>>> import numpy as np
>>> from numpy import linalg as LA
>>> np.set_printoptions(suppress=True, linewidth=160)
>>> feats = np.load("data.npy")
>>> feats
array([[-3, -1,  2, -2,  3, -2,  3,  3, -2, -2],
       [ 0, -2,  2, -1,  1, -3,  3, -2,  0, -3],
       [ 0,  0,  2, -2,  1, -1, -1,  2,  2,  3],
       [ 0,  0,  0, -1, -2,  3,  2, -3, -1,  2],
       [ 0,  0,  0,  0,  1, -3,  2, -3,  2, -2],
       [ 0,  0,  0,  0,  0, -1,  1,  3,  2,  0],
       [ 0,  0,  0,  0,  0,  0,  0,  1,  1,  0],
       [ 0,  0,  0,  0,  0,  0,  0,  0, -3,  3],
       [ 0,  0,  0,  0,  0,  0,  0,  0,  3, -1],
       [ 0,  0,  0,  0,  0,  0,  0,  0,  0,  2]])
>>> # triangular
>>> Uu, s, VT = LA.svd(feats)
>>> np.argmax(s[:-1] / (s[1:] + 1e-6)) + 1
np.int64(9)
>>> s.round(2) + 0
array([9.71, 7.52, 6.59, 4.75, 3.53, 2.24, 1.85, 0.57, 0.04, 0.  ])
>>> Y = Uu[:, :9] @ np.diag(s[:9]) @ VT[:9]
>>> np.round(LA.norm(feats - Y, 2), 2), round(s[9], 2)
(np.float64(0.0), np.float64(0.0))
>>> Y.round(2) + 0
array([[-3., -1.,  2., -2.,  3., -2.,  3.,  3., -2., -2.],
       [ 0., -2.,  2., -1.,  1., -3.,  3., -2.,  0., -3.],
       [ 0.,  0.,  2., -2.,  1., -1., -1.,  2.,  2.,  3.],
       [ 0.,  0.,  0., -1., -2.,  3.,  2., -3., -1.,  2.],
       [ 0.,  0.,  0.,  0.,  1., -3.,  2., -3.,  2., -2.],
       [ 0.,  0.,  0.,  0.,  0., -1.,  1.,  3.,  2.,  0.],
       [ 0.,  0.,  0.,  0.,  0.,  0.,  0.,  1.,  1.,  0.],
       [ 0.,  0.,  0.,  0.,  0.,  0.,  0.,  0., -3.,  3.],
       [ 0.,  0.,  0.,  0.,  0.,  0.,  0.,  0.,  3., -1.],
       [ 0.,  0.,  0.,  0.,  0.,  0.,  0.,  0.,  0.,  2.]])
>>> np.round(LA.norm(feats - Y) / LA.norm(feats), 2)
np.float64(0.0)
>>> LA.matrix_rank(feats, rtol=0.05)
np.int64(8)
>>> round(np.abs(feats - Y).max(), 2)
np.float64(0.0)
